>>> import numpy as np
>>> from numpy import linalg as LA
>>> np.set_printoptions(precision=2, suppress=True, linewidth=100, legacy="1.25")
>>> M = np.load("x.npy")
>>> M
array([[  3,  -5, -15, -15,  -8,   5, -15,   4,   2],
       [ 13,  18,   6,  21,  14,  32,  15,  30,  18],
       [  0, -12, -20, -24, -14,  -4, -22,  -4,  -2],
       [  9,   9,  -5,   3,   4,  23,  -1,  20,  10],
       [  9,  14,  18,  33,  17,  16,  30,  20,  19],
       [ 13,  18,   6,  21,  14,  32,  15,  30,  18],
       [ -8, -13,   1,  -6,  -7, -25,  -1, -20,  -7],
       [ -1,  -9,  -3,  -3,  -5, -11,   0,  -6,   3],
       [  1, -10, -14, -15, -10,  -4, -13,  -2,   2],
       [  6,   7,  13,  24,  11,   7,  23,  12,  15]])
>>> # rank 3
>>> x = np.array([1, 1, 0, 0, -2, 1, -1, 0, 1])
>>> h = np.maximum(M @ x, 0)
>>> np.tanh(M @ x)
array([ 1.,  1.,  1.,  1., -1.,  1., -1., -1.,  1., -1.])
>>> M * (h > 1e-9)[:, None]
array([[  3,  -5, -15, -15,  -8,   5, -15,   4,   2],
       [ 13,  18,   6,  21,  14,  32,  15,  30,  18],
       [  0, -12, -20, -24, -14,  -4, -22,  -4,  -2],
       [  9,   9,  -5,   3,   4,  23,  -1,  20,  10],
       [  0,   0,   0,   0,   0,   0,   0,   0,   0],
       [ 13,  18,   6,  21,  14,  32,  15,  30,  18],
       [  0,   0,   0,   0,   0,   0,   0,   0,   0],
       [  0,   0,   0,   0,   0,   0,   0,   0,   0],
       [  1, -10, -14, -15, -10,  -4, -13,  -2,   2],
       [  0,   0,   0,   0,   0,   0,   0,   0,   0]])
>>> h
array([36, 38, 32, 44,  0, 38,  0,  0, 22,  0])
>>> A = np.load("run13.npy")
>>> A
array([[ 0,  5, -8,  1,  5],
       [-5,  0, -1, -5,  1],
       [ 8,  1,  0,  0,  2],
       [-1,  5,  0,  0,  2],
       [-5, -1, -2, -2,  0]])
>>> r = LA.matrix_rank(A)
>>> r
4
>>> N = LA.svd(A)[2][r:].T
>>> np.allclose(A @ N, 0)
True
>>> N[:, 0] / N[np.abs(N[:, 0]).round(6).argmax(), 0]
array([-0.2 , -0.44,  0.39,  0.32,  1.  ])
>>> [int(LA.matrix_rank(A[:, :j + 1])) for j in range(5)]
[1, 2, 3, 4, 4]
>>> m1 = np.load("test2.npy")
>>> m1
array([[-0.6 ,  0.5 ,  0.4 , -0.5 , -0.4 , -0.8 ,  1.2 , -1.  ],
       [-0.6 ,  0.51,  0.39, -0.52, -0.44, -0.82,  1.19, -0.98],
       [ 1.3 , -1.9 , -0.8 ,  2.5 , -0.4 , -0.4 , -1.8 , -0.2 ],
       [-1.7 , -0.4 ,  0.6 , -1.3 ,  1.7 , -1.2 , -0.9 ,  0.1 ],
       [ 0.1 ,  0.9 , -0.7 , -0.5 , -0.6 ,  1.3 , -2.  , -0.2 ]])
>>> U, s, VT = LA.svd(m1, full_matrices=False)
>>> np.round(U.T @ m1 @ VT.T, 2) + 0
array([[4.67, 0.  , 0.  , 0.  , 0.  ],
       [0.  , 3.05, 0.  , 0.  , 0.  ],
       [0.  , 0.  , 2.9 , 0.  , 0.  ],
       [0.  , 0.  , 0.  , 1.65, 0.  ],
       [0.  , 0.  , 0.  , 0.  , 0.04]])
>>> s
array([4.67, 3.05, 2.9 , 1.65, 0.04])
>>> np.allclose(U * s @ VT, m1)
True
>>> w1 = np.array([[0, 0], [1, 1], [2, 1], [1, 1], [2, 2], [1, 2], [0, 1], [0, 1]])
>>> b = np.array([0, 5])
>>> hid = np.maximum(m1 @ w1 + b, 0)
>>> LA.matrix_rank(hid)
2
>>> Z = np.array([[3, 2], [2, 3]])
>>> (hid @ Z).round(6).argmax(axis=1)
array([1, 1, 1, 1, 1])
>>> w1 @ Z
array([[ 0,  0],
       [ 5,  5],
       [ 8,  7],
       [ 5,  5],
       [10, 10],
       [ 7,  8],
       [ 2,  3],
       [ 2,  3]])
>>> round(m1[4] @ m1[0], 2)
-2.64
>>> LA.norm(m1, axis=1)
array([2.06, 2.07, 3.97, 3.2 , 2.77])
>>> LA.norm(m1, axis=1).argmax()
2
>>> round(LA.norm(m1, 2), 2)
4.67
>>> round(float(LA.norm(m1[4] - m1[0])), 2)
4.15
>>> round(LA.norm(m1, "nuc"), 2)
12.3
>>> np.round(LA.norm(m1[4], 1), 2), round(float(LA.norm(m1[4], np.inf)), 2)
(6.3, 2.0)
>>> LA.norm(m1, axis=0)
array([2.3 , 2.26, 1.34, 2.95, 1.94, 2.15, 3.3 , 1.43])
>>> K = np.load("block16.npy")
>>> K
array([[ 0.26, -1.32,  2.06, -0.05,  0.51,  0.26, -0.78],
       [-1.32, -1.62, -0.42, -1.69, -0.81, -0.57,  0.12],
       [ 2.06, -0.42, -0.97, -1.53,  1.07,  0.26, -0.29],
       [-0.05, -1.69, -1.53,  1.43, -0.11,  1.11, -0.07],
       [ 0.51, -0.81,  1.07, -0.11, -0.33,  0.76,  0.69],
       [ 0.26, -0.57,  0.26,  1.11,  0.76, -0.29, -0.26],
       [-0.78,  0.12, -0.29, -0.07,  0.69, -0.26, -2.48]])
>>> # equal to its transpose
>>> evals, evecs = LA.eigh(K)
>>> x = np.array([3, 0, -3, 1, -1, -1, -3])
>>> LA.eigvalsh(K[1:, 1:])
array([-3.  , -3.  , -1.55, -1.  ,  1.29,  3.  ])
>>> np.round(x @ K @ x / (x @ x), 2), round(evals[0], 2), round(evals[-1], 2)
(-1.38, -3.0, 3.0)
>>> round(np.abs(K).sum(axis=1).max(), 2), np.round(np.abs(evals).max(), 2)
(6.59, 3.0)
>>> np.round(x @ K @ x, 2)
-41.38
>>> t3 = np.stack([K, -2 * K, K[::-1]])
>>> LA.matrix_rank(t3.reshape(3, -1))
2
>>> LA.matrix_rank(t3)
array([6, 6, 6])
>>> np.einsum("bij,cij->bc", t3, t3)
array([[ 46. , -92. ,   7.6],
       [-92. , 184. , -15.2],
       [  7.6, -15.2,  46. ]])
>>> Y = np.array([[4, 1, 2],
...     [4, 2, 3],
...     [4, 0, 2],
...     [4, 3, 5],
...     [4, 4, 1],
...     [2, 2, 1],
...     [0, 1, 2]])
>>> np.einsum("ij->j", K)
array([ 0.93, -6.33,  0.18, -0.92,  1.78,  1.27, -3.08])
